$ python3 -q
>>> import numpy as np
>>> import numpy.linalg as la
>>> np.set_printoptions(precision=2, suppress=True, linewidth=160, legacy="1.25")
>>> A = np.load("data.npy")
>>> A
array([[ -2.57,  -2.97,  -4.16,  -2.15],
       [  1.53,   2.3 ,   3.1 ,   2.14],
       [  1.4 ,   1.4 ,   2.05,   0.94],
       [ -3.94,  -5.48,  -7.08,  -4.3 ],
       [ 13.8 ,  18.57,  24.82,  16.63],
       [  2.34,   2.73,   3.65,   2.9 ],
       [  7.04,   9.21,  12.79,   8.63],
       [  1.81,   2.38,   2.45,   1.71],
       [ -5.17,  -6.69,  -7.98,  -5.9 ],
       [  0.64,   0.31,   0.72,   0.3 ],
       [ -1.61,  -2.06,  -2.71,  -1.61],
       [ -6.07,  -8.31, -10.93,  -7.1 ],
       [ -0.49,  -1.16,  -0.64,  -0.07],
       [  2.26,   3.02,   3.88,   2.43],
       [ -8.25, -11.72, -14.46,  -9.33],
       [ -5.86,  -8.31, -10.28,  -6.53],
       [  3.46,   5.22,   6.02,   5.  ],
       [ -5.49,  -7.64,  -9.14,  -6.05]])
>>> left, sv, Vh = la.svd(A, full_matrices=False)
>>> np.round(left.T @ left, 2) + 0
array([[1., 0., 0., 0.],
       [0., 1., 0., 0.],
       [0., 0., 1., 0.],
       [0., 0., 0., 1.]])
>>> np.cumsum(sv ** 2) / np.sum(sv ** 2)
array([1., 1., 1., 1.])
>>> sv / sv[0]
array([1.  , 0.03, 0.02, 0.01])
>>> np.abs(Vh[0])
array([0.37, 0.5 , 0.65, 0.43])
>>> sv
array([59.95,  1.59,  1.29,  0.8 ])
>>> Ac = A - A.mean(axis=0)
>>> left, sv, Vh = la.svd(Ac, full_matrices=False)
>>> Vh[0] * np.sign(Vh[0, np.abs(Vh[0]).argmax()])
array([0.37, 0.5 , 0.65, 0.43])
>>> np.round((sv ** 2).sum() ** 2 / (sv ** 4).sum(), 2)
1.0
>>> np.abs(left[:, 0]).argmax()
4
>>> np.searchsorted(np.cumsum(sv ** 2) / (sv ** 2).sum(), 0.9) + 1
1
>>> np.abs(Vh[0]).argmax()
2
>>> la.matrix_rank(Ac)
4
>>> np.round(Ac.mean(axis=0), 2) + 0
array([0., 0., 0., 0.])
>>> sv
array([59.87,  1.3 ,  1.25,  0.78])
>>> np.abs(Vh[-1])
array([0.85, 0.43, 0.26, 0.16])
>>> feats = np.load("layer12.npy")
>>> feats
array([[ 0, -1, -3,  2,  0,  1],
       [ 1,  0, -1,  1,  0, -1],
       [ 3,  1,  0, -2,  1,  1],
       [-2, -1,  2,  0,  0, -3],
       [ 0,  0, -1,  0,  0,  4],
       [-1,  1, -1,  3, -4,  0]])
>>> u = np.array([-4, 1, 5, 9, 0, -5])
>>> other = feats + np.outer(u, np.eye(6)[5])
>>> la.matrix_rank(la.inv(other) - la.inv(feats), tol=1e-8)
1
>>> O, vecs = la.qr(feats[:, :4])[0], la.qr(feats[:, 4:])[0]
>>> sv = la.svd(O.T @ vecs, compute_uv=False)
>>> np.round(la.norm(O @ O.T - vecs @ vecs.T, 2), 2)
1.0
>>> np.degrees(np.arccos(sv.clip(0, 1)))
array([ 7.84, 17.72])
>>> sv
array([0.99, 0.95])
>>> O, r_ = la.qr(feats)
>>> O.shape, r_.shape
((6, 6), (6, 6))
>>> round(abs(r_[0, 0]), 2), round(float(la.norm(feats[:, 0])), 2)
(3.87, 3.87)
>>> np.allclose(r_.T @ r_, feats.T @ feats)
True
>>> np.abs(np.diag(r_))
array([3.87, 1.71, 3.81, 1.57, 0.58, 1.55])
>>> arr = np.load("block0.npy")
>>> arr
array([[6., 1., 1., 1.],
       [1., 6., 1., 1.],
       [1., 1., 6., 1.],
       [1., 1., 1., 6.]])
>>> np.argsort(-la.norm(A, axis=0).round(6), kind="stable")[:3]
array([2, 1, 3])
>>> [round(float(x), 2) for x in la.svd(A, compute_uv=False)[:3]]
[59.95, 1.59, 1.29]
>>> round(float(la.norm(A, 2) / la.norm(A)), 2)
1.0
>>> u, v = A[13], A[0]
>>> round(float(u @ v), 2)
-36.14
>>> p = (u @ v) / (u @ u) * u
>>> p
array([-2.32, -3.1 , -3.99, -2.5 ])
>>> other = arr / la.norm(arr, axis=1, keepdims=True)
>>> C2 = other @ other.T
>>> C2
array([[1.  , 0.36, 0.36, 0.36],
       [0.36, 1.  , 0.36, 0.36],
       [0.36, 0.36, 1.  , 0.36],
       [0.36, 0.36, 0.36, 1.  ]])
>>> la.norm(other, axis=1)
array([1., 1., 1., 1.])
>>> C2[2]
array([0.36, 0.36, 1.  , 0.36])
>>> J = np.load("a.npy")
>>> J
array([[1.  , 0.9 , 0.81, 0.73, 0.66, 0.59],
       [0.9 , 1.  , 0.9 , 0.81, 0.73, 0.66],
       [0.81, 0.9 , 1.  , 0.9 , 0.81, 0.73],
       [0.73, 0.81, 0.9 , 1.  , 0.9 , 0.81],
       [0.66, 0.73, 0.81, 0.9 , 1.  , 0.9 ],
       [0.59, 0.66, 0.73, 0.81, 0.9 , 1.  ]])
>>> # equal to its transpose
>>> C2 = J.T @ J
>>> la.matrix_rank(C2)
6
>>> np.allclose(C2, C2.T)
True
>>> np.round(la.eigvalsh(C2)[::-1], 2) + 0
array([24.55,  0.38,  0.04,  0.01,  0.  ,  0.  ])
>>> round(float(np.trace(C2)), 2), round(float((J ** 2).sum()), 2)
(24.98, 24.98)
>>> def softmax(z):
...     e = np.exp(z - z.max(axis=-1, keepdims=True))
...     return e / e.sum(axis=-1, keepdims=True)
... 
>>> softmax(10 * J[4])
array([0.02, 0.03, 0.08, 0.19, 0.5 , 0.19])
>>> softmax(J[4])
array([0.14, 0.15, 0.16, 0.18, 0.2 , 0.18])
>>> scores = J @ J.T / np.sqrt(6)
>>> softmax(scores).round(6).argmax(axis=1)
array([2, 2, 2, 3, 3, 3])
>>> x0 = np.ones(6)
>>> for _ in range(7):
...     x0 = J @ x0
...     x0 /= la.norm(x0)
...     print(round(x0 @ J @ x0, 2))
... 
4.95
4.95
4.95
4.95
4.95
4.95
4.95
>>> x0
array([0.39, 0.41, 0.43, 0.43, 0.41, 0.39])
>>> u = np.array([3, 3, 1])
>>> rng = np.random.default_rng(46407)
>>> mat = np.outer(rng.normal(size=17), u) + 0.05 * rng.normal(size=(17, 3))
>>> mat
array([[ 1.46,  1.47,  0.48],
       [ 2.24,  2.25,  0.72],
       [ 1.99,  1.94,  0.57],
       [-3.36, -3.22, -1.13],
       [-1.2 , -1.21, -0.31],
       [-1.66, -1.76, -0.53],
       [ 3.19,  3.18,  0.97],
       [-0.85, -0.75, -0.32],
       [ 5.72,  5.67,  1.96],
       [-0.52, -0.52, -0.2 ],
       [-0.7 , -0.69, -0.26],
       [ 3.64,  3.63,  1.29],
       [ 2.83,  2.82,  0.86],
       [-3.04, -3.09, -0.99],
       [-1.14, -1.12, -0.32],
       [ 1.15,  1.05,  0.36],
       [-1.19, -1.16, -0.43]])
>>> hat = mat @ la.solve(mat.T @ mat, mat.T)
>>> np.diag(hat)
array([0.03, 0.06, 0.22, 0.34, 0.15, 0.28, 0.25, 0.19, 0.42, 0.03, 0.03, 0.3 , 0.17, 0.2 , 0.08, 0.2 , 0.05])
>>> np.allclose(hat @ hat, hat)
True
>>> hat @ mat[:, 1]
array([ 1.47,  2.25,  1.94, -3.22, -1.21, -1.76,  3.18, -0.75,  5.67, -0.52, -0.69,  3.63,  2.82, -3.09, -1.12,  1.05, -1.16])
>>> D = la.norm(mat[:, None] - mat[None], axis=-1)
>>> D.mean(axis=1).argmax()
8
>>> D[:5, :5]
array([[0.  , 1.12, 0.72, 6.92, 3.86],
       [1.12, 0.  , 0.42, 8.05, 4.98],
       [0.72, 0.42, 0.  , 7.63, 4.57],
       [6.92, 8.05, 7.63, 0.  , 3.07],
       [3.86, 4.98, 4.57, 3.07, 0.  ]])
>>> (D + 1e9 * np.eye(17)).round(6).argmin(axis=1)
array([15,  2,  1, 13, 14,  4, 12, 10, 11, 10,  7,  6,  6,  3,  4,  0, 14])
>>> np.flatnonzero(D[2] < D.mean() / 2)
array([ 0,  1,  2,  6, 12, 15])
>>> D[2].round(6).argsort(kind="stable")[:4]
array([ 2,  1,  0, 15])
>>> C2 = np.cov(mat, rowvar=False)
>>> np.median(mat, axis=0)
array([-0.52, -0.52, -0.2 ])
>>> C2.shape
(3, 3)
>>> mat.std(axis=0)
array([2.44, 2.42, 0.81])
>>> W2 = mat[[16, 8]].astype(float)
>>> for _ in range(7):
...     idx = la.norm(mat[:, None] - W2, axis=-1).argmin(axis=1)
...     W2 = np.array([mat[idx == j].mean(axis=0) for j in range(2)])
... 
>>> idx
array([1, 1, 1, 0, 0, 0, 1, 0, 1, 0, 0, 1, 1, 0, 0, 1, 0])
>>> np.abs(W2[1] - W2[0]).argmax()
0
>>> np.bincount(idx)
array([9, 8])
>>> F = np.array([[9, -8, 0, 0], [-7, -7, 0, 0], [0, 0, 9, -8], [0, 0, -7, -7]])
>>> other = np.array([[-2, 0, 1], [2, -1, 2]])
>>> W2 = np.kron(other, F)
>>> W2.shape
(8, 12)
>>> evals, vecs = la.eig(F)
>>> evals
array([11.95, -9.95, 11.95, -9.95])
>>> np.sort(la.eigvals(F.T))
array([-9.95, -9.95, 11.95, 11.95])
>>> np.round(F @ vecs[:, 0] - evals[0] * vecs[:, 0], 2) + 0
array([0., 0., 0., 0.])
>>> np.sort(la.eigvals(la.inv(F)))
array([-0.1 , -0.1 ,  0.08,  0.08])
>>> O, _ = la.qr(np.array([[2.2, -1.4, -0.9, 0.9, -0.4, -0.3],
...     [0.2, 0.4, 1.6, 0.1, -0.9, -1.6],
...     [1.1, -0.9, -0.5, 1.4, 0.4, -2.9],
...     [-1.7, -0.4, -1.0, 1.9, -0.5, -1.3],
...     [0.4, -0.2, 0.8, -2.0, -1.3, 0.2],
...     [1.3, -0.8, -0.7, 0.1, 0.4, 0.1]]))
>>> evals = np.array([-2, 2, -2, 1, -2, -1])
>>> E = O @ np.diag(evals) @ O.T
>>> E
array([[-1.45, -0.4 ,  0.61,  1.12, -0.13,  0.12],
       [-0.4 , -0.58, -0.01, -0.84, -1.26, -0.25],
       [ 0.61, -0.01, -1.04,  1.05, -0.71, -0.25],
       [ 1.12, -0.84,  1.05,  0.52, -0.19,  0.7 ],
       [-0.13, -1.26, -0.71, -0.19, -0.34,  0.26],
       [ 0.12, -0.25, -0.25,  0.7 ,  0.26, -1.12]])
>>> idx = rng.permutation(6)
>>> other = E[:, idx] * rng.choice([-1, 1], 6)
>>> other
array([[ 0.13,  0.4 , -1.12,  0.61,  0.12, -1.45],
       [ 1.26,  0.58,  0.84, -0.01, -0.25, -0.4 ],
       [ 0.71,  0.01, -1.05, -1.04, -0.25,  0.61],
       [ 0.19,  0.84, -0.52,  1.05,  0.7 ,  1.12],
       [ 0.34,  1.26,  0.19, -0.71,  0.26, -0.13],
       [-0.26,  0.25, -0.7 , -0.25, -1.12,  0.12]])
>>> left, _, Vh = la.svd(E.T @ other)
>>> np.round(left @ Vh, 2) + 0
array([[ 0.,  0.,  0.,  0.,  0.,  1.],
       [ 0., -1.,  0.,  0.,  0.,  0.],
       [ 0.,  0.,  0.,  1.,  0.,  0.],
       [ 0.,  0., -1.,  0.,  0.,  0.],
       [-1.,  0.,  0.,  0.,  0.,  0.],
       [ 0.,  0.,  0.,  0.,  1.,  0.]])
>>> idx
array([4, 1, 3, 2, 5, 0])
>>> C2 = E.T @ E
>>> round(np.trace(C2), 2), np.round((E ** 2).sum(), 2)
(18.0, 18.0)
>>> np.diag(C2)
array([3.92, 2.84, 3.12, 3.87, 2.31, 1.95])
>>> np.allclose(C2, C2.T)
True
>>> la.svd(E, compute_uv=False) ** 2
array([4., 4., 4., 4., 1., 1.])
>>> (E @ E.T).shape
(6, 6)
>>> evals, vecs = la.eigh(E)
>>> x0 = np.array([1, 2, 1, 1, 1, 2])
>>> (np.sign(vecs[:, -1].round(6)) == np.sign(vecs[0, -1].round(6))).astype(int)
array([1, 0, 1, 1, 1, 1])
>>> la.eigvalsh(E[1:, 1:])
array([-2.  , -2.  , -1.03,  0.96,  1.51])
>>> round(float(x0 @ E @ x0), 2)
-14.3
>>> vecs * np.maximum(evals, 0) @ vecs.T
array([[ 0.26, -0.2 ,  0.26,  0.57, -0.04,  0.12],
       [-0.2 ,  0.52, -0.03, -0.48, -0.41, -0.21],
       [ 0.26, -0.03,  0.33,  0.54, -0.25,  0.07],
       [ 0.57, -0.48,  0.54,  1.24, -0.04,  0.28],
       [-0.04, -0.41, -0.25, -0.04,  0.55,  0.12],
       [ 0.12, -0.21,  0.07,  0.28,  0.12,  0.1 ]])
>>> other = E / la.norm(E, axis=1, keepdims=True)
>>> C2 = other @ other.T
>>> (np.abs(C2) > 0.9).astype(int)
array([[1, 0, 0, 0, 0, 0],
       [0, 1, 0, 0, 0, 0],
       [0, 0, 1, 0, 0, 0],
       [0, 0, 0, 1, 0, 0],
       [0, 0, 0, 0, 1, 0],
       [0, 0, 0, 0, 0, 1]])
>>> np.argwhere(np.triu(np.abs(C2) > 0.95, 1))
array([], shape=(0, 2), dtype=int64)
>>> round(float(la.eigvalsh(E).min()), 2)
-2.0
>>> M = np.loadtxt("out11.csv", delimiter=",")
>>> M
array([[ 0.86,  2.45, -0.51,  2.12,  2.97],
       [ 1.3 ,  2.98, -0.23,  1.58,  3.03],
       [ 0.61,  3.01,  0.12,  2.14,  2.98],
       [ 0.91,  2.54, -0.01,  2.28,  2.93],
       [ 1.3 ,  3.4 , -0.11,  2.41,  2.94],
       [ 0.95,  3.73,  0.  ,  2.14,  3.41],
       [ 1.12,  2.68, -0.26,  2.45,  3.11],
       [ 2.8 ,  1.9 ,  0.28, -0.4 ,  1.99],
       [ 3.46,  1.78,  0.23, -0.06,  2.52],
       [ 3.85,  2.12,  1.22, -0.37,  2.3 ],
       [ 2.69,  2.33,  1.22, -0.18,  2.16],
       [ 3.03,  1.76,  1.15, -0.05,  2.1 ],
       [ 3.13,  1.82,  0.76,  0.12,  2.22],
       [ 3.69,  2.01,  1.16, -0.44,  1.59],
       [ 3.13, -0.04,  0.07,  2.74,  1.58],
       [ 2.23, -0.04, -0.26,  3.06,  2.28],
       [ 2.94,  0.42, -0.31,  2.7 ,  2.11],
       [ 2.66,  0.13,  0.11,  2.8 ,  1.71],
       [ 3.14,  0.02,  0.09,  3.31,  2.36],
       [ 2.95, -0.02, -0.35,  2.49,  2.11],
       [ 2.92, -0.17, -0.04,  2.98,  1.94]])
>>> hat = M @ la.solve(M.T @ M, M.T)
>>> np.allclose(hat @ hat, hat)
True
>>> np.diag(hat)
array([0.2 , 0.17, 0.23, 0.17, 0.42, 0.22, 0.14, 0.27, 0.38, 0.23, 0.26, 0.26, 0.12, 0.4 , 0.27, 0.27, 0.2 , 0.19, 0.23, 0.21, 0.17])
>>> np.round(hat @ M[:, 2], 2) + 0
array([-0.51, -0.23,  0.12, -0.01, -0.11,  0.  , -0.26,  0.28,  0.23,  1.22,  1.22,  1.15,  0.76,  1.16,  0.07, -0.26, -0.31,  0.11,  0.09, -0.35, -0.04])
